In [1]: import numpy as np

In [2]: np.set_printoptions(suppress=True, linewidth=120)

In [3]: rd = lambda a: np.round(a, 2) + 0

In [4]: F = np.loadtxt("arr.csv", delimiter=",")

In [5]: rd(F)
Out[5]: 
array([[ 0.82,  0.32, -0.07,  0.07, -0.13,  0.11, -0.1 ],
       [ 0.32,  0.44,  0.12, -0.13,  0.22, -0.19,  0.17],
       [-0.07,  0.12,  0.98,  0.03, -0.05,  0.04, -0.04],
       [ 0.07, -0.13,  0.03,  0.97,  0.05, -0.04,  0.04],
       [-0.13,  0.22, -0.05,  0.05,  0.91,  0.07, -0.07],
       [ 0.11, -0.19,  0.04, -0.04,  0.07,  0.94,  0.06],
       [-0.1 ,  0.17, -0.04,  0.04, -0.07,  0.06,  0.95]])

In [6]: Uu, sv, Vt = np.linalg.svd(F)

In [7]: evecs = Vt[:(sv > 1e-8).sum()]

In [8]: rng = np.random.default_rng(38)

In [9]: x = F[2] + -2 * F[4] + rng.integers(2) * np.eye(7)[1]

In [10]: rd(x)
Out[10]: array([ 0.19, -0.33,  1.07, -0.08, -1.87, -0.11,  0.1 ])

In [11]: rd(np.linalg.norm(x - evecs.T @ evecs @ x))
Out[11]: np.float64(0.0)

In [12]: rd(evecs.T @ evecs)
Out[12]: 
array([[ 0.82,  0.32, -0.07,  0.07, -0.13,  0.11, -0.1 ],
       [ 0.32,  0.44,  0.12, -0.13,  0.22, -0.19,  0.17],
       [-0.07,  0.12,  0.98,  0.03, -0.05,  0.04, -0.04],
       [ 0.07, -0.13,  0.03,  0.97,  0.05, -0.04,  0.04],
       [-0.13,  0.22, -0.05,  0.05,  0.91,  0.07, -0.07],
       [ 0.11, -0.19,  0.04, -0.04,  0.07,  0.94,  0.06],
       [-0.1 ,  0.17, -0.04,  0.04, -0.07,  0.06,  0.95]])

In [13]: np.linalg.lstsq(F[:-1].T, F[-1])[2]
Out[13]: np.int32(6)

In [14]: np.allclose(F[:-1].T @ np.linalg.lstsq(F[:-1].T, F[-1])[0], F[-1])
Out[14]: True

In [15]: rd(np.trace(np.linalg.pinv(F) @ F))
Out[15]: np.float64(6.0)

In [16]: rd(F @ np.linalg.pinv(F) @ F)
Out[16]: 
array([[ 0.82,  0.32, -0.07,  0.07, -0.13,  0.11, -0.1 ],
       [ 0.32,  0.44,  0.12, -0.13,  0.22, -0.19,  0.17],
       [-0.07,  0.12,  0.98,  0.03, -0.05,  0.04, -0.04],
       [ 0.07, -0.13,  0.03,  0.97,  0.05, -0.04,  0.04],
       [-0.13,  0.22, -0.05,  0.05,  0.91,  0.07, -0.07],
       [ 0.11, -0.19,  0.04, -0.04,  0.07,  0.94,  0.06],
       [-0.1 ,  0.17, -0.04,  0.04, -0.07,  0.06,  0.95]])

In [17]: np.unique(F.round(6), axis=0).shape
Out[17]: (7, 7)

In [18]: w1 = np.array([[-2, 0], [2, 3], [1, 0], [1, 2], [-1, -1], [0, 2], [3, 3]])

In [19]: c = np.array([1, 3])

In [20]: hid = np.maximum(F @ w1 + c, 0)

In [21]: rd((hid > 0).mean(axis=0))
Out[21]: array([0.86, 1.  ])

In [22]: (hid > 0).astype(int)
Out[22]: 
array([[0, 1],
       [1, 1],
       [1, 1],
       [1, 1],
       [1, 1],
       [1, 1],
       [1, 1]])

In [23]: W2 = np.array([[-3, 0, -8], [-9, -3, 8]])

In [24]: (hid @ W2).round(6).argmax(axis=1)
Out[24]: array([2, 2, 2, 2, 2, 2, 2])

In [25]: w1 @ W2
Out[25]: 
array([[  6,   0,  16],
       [-33,  -9,   8],
       [ -3,   0,  -8],
       [-21,  -6,   8],
       [ 12,   3,   0],
       [-18,  -6,  16],
       [-36,  -9,   0]])

In [26]: mat = np.array([[0, 1, 0], [1, 0, 0], [0, 0, 0]])

In [27]: T = np.stack([mat, 5 * mat, mat[::-1]])

In [28]: (T @ mat.T).shape
Out[28]: (3, 3, 3)

In [29]: np.einsum("bij,cij->bc", T, T)
Out[29]: 
array([[ 2, 10,  1],
       [10, 50,  5],
       [ 1,  5,  2]])

In [30]: np.linalg.matrix_rank(T.reshape(3, -1))
Out[30]: np.int64(2)

In [31]: T.sum(axis=0)
Out[31]: 
array([[0, 6, 0],
       [7, 0, 0],
       [0, 1, 0]])

In [32]: rd(np.linalg.det(T))
Out[32]: array([0., 0., 0.])

In [33]: np.linalg.matrix_rank(T)
Out[33]: array([2, 2, 2])

In [34]: data = np.loadtxt("layer14.csv", delimiter=",")

In [35]: data
Out[35]: 
array([[ 0.,  4.],
       [-3.,  1.],
       [ 0.,  4.],
       [-4.,  0.],
       [-2.,  2.]])

In [36]: x = np.array([0, 0])

In [37]: rhs = data @ x

In [38]: c, lr = np.zeros(2), 1 / np.linalg.norm(data, 2) ** 2

In [39]: for i in range(250):
    ...:     c -= lr * data.T @ (data @ c - rhs)
    ...:     if i % 50 == 0: print(i, round(np.linalg.norm(data @ c - rhs), 2))
    ...: 
0 0.0
50 0.0
100 0.0
150 0.0
200 0.0

In [40]: c
Out[40]: array([0., 0.])

In [41]: other = data / np.sqrt((data ** 2).mean(axis=1, keepdims=True))

In [42]: np.linalg.matrix_rank(other) == np.linalg.matrix_rank(data)
Out[42]: np.True_

In [43]: np.linalg.matrix_rank(data - data.mean(axis=1, keepdims=True))
Out[43]: np.int64(1)

In [44]: data - data.mean(axis=1, keepdims=True)
Out[44]: 
array([[-2.,  2.],
       [-2.,  2.],
       [-2.,  2.],
       [-2.,  2.],
       [-2.,  2.]])

In [45]: hat = data @ np.linalg.solve(data.T @ data, data.T)

In [46]: np.allclose(hat @ hat, hat)
Out[46]: True

In [47]: np.linalg.matrix_rank(np.eye(5) - hat)
Out[47]: np.int64(3)

In [48]: rd(np.diag(hat))
Out[48]: array([0.45, 0.31, 0.45, 0.58, 0.2 ])

In [49]: rd(np.linalg.eigvalsh(hat))
Out[49]: array([0., 0., 0., 1., 1.])

In [50]: np.trace(hat)
Out[50]: np.float64(2.0)

In [51]: hat @ data[:, 1]
Out[51]: array([4., 1., 4., 0., 2.])

In [52]: Uu, sv, Vt = np.linalg.svd(data, full_matrices=False)

In [53]: (sv > 1e-8).sum()
Out[53]: np.int64(2)

In [54]: rd(Vt @ Vt.T)
Out[54]: 
array([[1., 0.],
       [0., 1.]])

In [55]: feats = np.load("block6.npy")

In [56]: rd(feats)
Out[56]: 
array([[ 0.24, -0.2 , -0.39,  0.85, -0.01,  0.17],
       [-0.55,  0.26,  0.61,  0.46, -0.05,  0.2 ],
       [ 0.06, -0.13,  0.1 , -0.09,  0.87,  0.46],
       [-0.73, -0.06, -0.61, -0.14, -0.03,  0.25],
       [ 0.31,  0.65, -0.13, -0.12, -0.25,  0.63],
       [-0.06,  0.67, -0.26,  0.16,  0.43, -0.52]])

In [57]: x = np.array([3, 3, 0, 0, 2, 2])

In [58]: rhs = feats @ x

In [59]: rd(rhs)
Out[59]: array([ 0.47, -0.59,  2.44, -1.93,  3.61,  1.66])

In [60]: rd(np.linalg.solve(feats, -2 * rhs))
Out[60]: array([-6., -6.,  0.,  0., -4., -4.])

In [61]: rd(feats @ feats)
Out[61]: 
array([[-0.49,  0.02, -0.82,  0.06, -0.28, -0.06],
       [-0.61,  0.17,  0.11, -0.42,  0.6 ,  0.22],
       [ 0.39,  0.82, -0.27, -0.04,  0.08,  0.31],
       [-0.11,  0.37,  0.22, -0.53, -0.41, -0.6 ],
       [-0.31,  0.39,  0.21,  0.72,  0.19, -0.39],
       [-0.36,  0.14,  0.39,  0.12, -0.59,  0.58]])

In [62]: rd(np.linalg.det(feats))
Out[62]: np.float64(-1.0)

In [63]: rd((feats + feats.T) / 2)
Out[63]: 
array([[ 0.24, -0.37, -0.17,  0.06,  0.15,  0.05],
       [-0.37,  0.26,  0.24,  0.2 ,  0.3 ,  0.44],
       [-0.17,  0.24,  0.1 , -0.35,  0.37,  0.1 ],
       [ 0.06,  0.2 , -0.35, -0.14, -0.08,  0.21],
       [ 0.15,  0.3 ,  0.37, -0.08, -0.25,  0.53],
       [ 0.05,  0.44,  0.1 ,  0.21,  0.53, -0.52]])

In [64]: other = np.linalg.inv(feats)

In [65]: np.allclose(other, feats.T)
Out[65]: True

In [66]: (np.abs(other) > 1e-9).astype(int)
Out[66]: 
array([[1, 1, 1, 1, 1, 1],
       [1, 1, 1, 1, 1, 1],
       [1, 1, 1, 1, 1, 1],
       [1, 1, 1, 1, 1, 1],
       [1, 1, 1, 1, 1, 1],
       [1, 1, 1, 1, 1, 1]])

In [67]: rd(np.linalg.inv(other))
Out[67]: 
array([[ 0.24, -0.2 , -0.39,  0.85, -0.01,  0.17],
       [-0.55,  0.26,  0.61,  0.46, -0.05,  0.2 ],
       [ 0.06, -0.13,  0.1 , -0.09,  0.87,  0.46],
       [-0.73, -0.06, -0.61, -0.14, -0.03,  0.25],
       [ 0.31,  0.65, -0.13, -0.12, -0.25,  0.63],
       [-0.06,  0.67, -0.26,  0.16,  0.43, -0.52]])

In [68]: rd(np.linalg.det(feats) * other)
Out[68]: 
array([[-0.24,  0.55, -0.06,  0.73, -0.31,  0.06],
       [ 0.2 , -0.26,  0.13,  0.06, -0.65, -0.67],
       [ 0.39, -0.61, -0.1 ,  0.61,  0.13,  0.26],
       [-0.85, -0.46,  0.09,  0.14,  0.12, -0.16],
       [ 0.01,  0.05, -0.87,  0.03,  0.25, -0.43],
       [-0.17, -0.2 , -0.46, -0.25, -0.63,  0.52]])

In [69]: rd(np.linalg.cond(feats))
Out[69]: np.float64(1.0)

In [70]: rd(np.linalg.det(feats) * np.linalg.det(other))
Out[70]: np.float64(1.0)

In [71]: rd(np.linalg.norm(feats, axis=0))
Out[71]: array([1., 1., 1., 1., 1., 1.])

In [72]: rd(feats.T @ feats)
Out[72]: 
array([[1., 0., 0., 0., 0., 0.],
       [0., 1., 0., 0., 0., 0.],
       [0., 0., 1., 0., 0., 0.],
       [0., 0., 0., 1., 0., 0.],
       [0., 0., 0., 0., 1., 0.],
       [0., 0., 0., 0., 0., 1.]])

In [73]: rd(feats[:, 3] @ feats[:, 2])
Out[73]: np.float64(0.0)

In [74]: rd(np.linalg.svd(feats, compute_uv=False))
Out[74]: array([1., 1., 1., 1., 1., 1.])

In [75]: other = np.array([[2, 1], [1, 2], [4, 1]])

In [76]: X = np.tile(other, (2, 3))

In [77]: X
Out[77]: 
array([[2, 1, 2, 1, 2, 1],
       [1, 2, 1, 2, 1, 2],
       [4, 1, 4, 1, 4, 1],
       [2, 1, 2, 1, 2, 1],
       [1, 2, 1, 2, 1, 2],
       [4, 1, 4, 1, 4, 1]])

In [78]: # columns 0 and 2 are equal

In [79]: T = np.stack([X, -1 * X, X[::-1]])

In [80]: rd(np.linalg.det(T))
Out[80]: array([0., 0., 0.])

In [81]: np.linalg.matrix_rank(T)
Out[81]: array([2, 2, 2])

In [82]: T.shape
Out[82]: (3, 6, 6)

In [83]: (T @ X.T).shape
Out[83]: (3, 6, 6)

In [84]: T.sum(axis=0)
Out[84]: 
array([[4, 1, 4, 1, 4, 1],
       [1, 2, 1, 2, 1, 2],
       [2, 1, 2, 1, 2, 1],
       [4, 1, 4, 1, 4, 1],
       [1, 2, 1, 2, 1, 2],
       [2, 1, 2, 1, 2, 1]])

In [85]: rd(np.linalg.norm(T, axis=(1, 2)))
Out[85]: array([12.73, 12.73, 12.73])

In [86]: np.einsum("bij,cij->bc", T, T)
Out[86]: 
array([[ 162, -162,  138],
       [-162,  162, -138],
       [ 138, -138,  162]])

In [87]: arr = np.load("mat.npy")

In [88]: arr
Out[88]: 
array([[ 0.91,  7.33, -5.64,  2.28],
       [ 1.2 ,  6.16, -4.34,  0.87],
       [ 2.35, -3.84,  3.58,  1.4 ],
       [ 1.64, -1.94,  2.56,  4.69],
       [ 3.01, -2.78,  0.55,  4.53],
       [-1.7 ,  5.16, -4.78,  4.34],
       [-0.45,  5.1 , -3.3 ,  2.77],
       [-0.73,  4.35, -5.36,  2.3 ],
       [ 2.14, -3.34, -0.1 ,  3.02],
       [ 0.01,  5.34, -3.84,  1.6 ],
       [ 2.95, -3.57,  0.24,  3.15],
       [-0.48, -2.64,  1.09,  2.76],
       [ 1.08,  5.88, -4.19,  2.16],
       [ 0.77,  7.24, -4.82,  1.48],
       [ 3.61, -3.54,  2.84,  0.91],
       [-0.99, -3.59,  0.15,  0.57],
       [ 3.01, -3.97,  3.62,  2.83],
       [ 1.61, -4.05,  1.53,  1.77],
       [-1.  ,  6.08, -4.39,  2.06],
       [ 1.69, -2.91,  3.3 ,  2.45],
       [ 1.84, -3.96,  2.  ,  4.76],
       [ 0.36, -3.79,  0.51,  2.23],
       [-1.02, -3.26,  1.83,  1.82],
       [-0.57,  4.94, -5.07,  2.05],
       [ 0.43, -1.9 , -0.12,  3.25],
       [ 2.68, -3.98,  2.98,  3.52],
       [ 0.21, -2.03,  2.09,  2.54],
       [ 3.08, -4.48,  2.46,  3.28]])

In [89]: hat = arr @ np.linalg.solve(arr.T @ arr, arr.T)

In [90]: rd(np.diag(hat))
Out[90]: 
array([0.17, 0.15, 0.09, 0.25, 0.14, 0.27, 0.13, 0.17, 0.18, 0.07, 0.21, 0.12, 0.13, 0.16, 0.18, 0.19, 0.14, 0.07,
       0.11, 0.13, 0.13, 0.13, 0.13, 0.12, 0.08, 0.11, 0.11, 0.11])

In [91]: rd(np.trace(hat))
Out[91]: np.float64(4.0)

In [92]: rd(np.linalg.eigvalsh(hat))
Out[92]: array([0., 0., 0., 0., 0., 0., 0., 0., 0., 0., 0., 0., 0., 0., 0., 0., 0., 0., 0., 0., 0., 0., 0., 0., 1., 1., 1., 1.])

In [93]: other = np.c_[arr[:, :2] @ np.array([[0, 0], [0, 2]]), np.array([0, -2, -3, -3, -1, 3, 1, 1, 0, 0, -1, 1, 0, 1, 0, 2, 0, 2, -1, 2, 3, 2, 0, -1, 3, 1, -1, -2])]

In [94]: other
Out[94]: 
array([[ 0.  , 14.66,  0.  ],
       [ 0.  , 12.32, -2.  ],
       [ 0.  , -7.68, -3.  ],
       [ 0.  , -3.88, -3.  ],
       [ 0.  , -5.56, -1.  ],
       [ 0.  , 10.32,  3.  ],
       [ 0.  , 10.2 ,  1.  ],
       [ 0.  ,  8.7 ,  1.  ],
       [ 0.  , -6.68,  0.  ],
       [ 0.  , 10.68,  0.  ],
       [ 0.  , -7.14, -1.  ],
       [ 0.  , -5.28,  1.  ],
       [ 0.  , 11.76,  0.  ],
       [ 0.  , 14.48,  1.  ],
       [ 0.  , -7.08,  0.  ],
       [ 0.  , -7.18,  2.  ],
       [ 0.  , -7.94,  0.  ],
       [ 0.  , -8.1 ,  2.  ],
       [ 0.  , 12.16, -1.  ],
       [ 0.  , -5.82,  2.  ],
       [ 0.  , -7.92,  3.  ],
       [ 0.  , -7.58,  2.  ],
       [ 0.  , -6.52,  0.  ],
       [ 0.  ,  9.88, -1.  ],
       [ 0.  , -3.8 ,  3.  ],
       [ 0.  , -7.96,  1.  ],
       [ 0.  , -4.06, -1.  ],
       [ 0.  , -8.96, -2.  ]])

In [95]: np.linalg.matrix_rank(other)
Out[95]: np.int64(2)
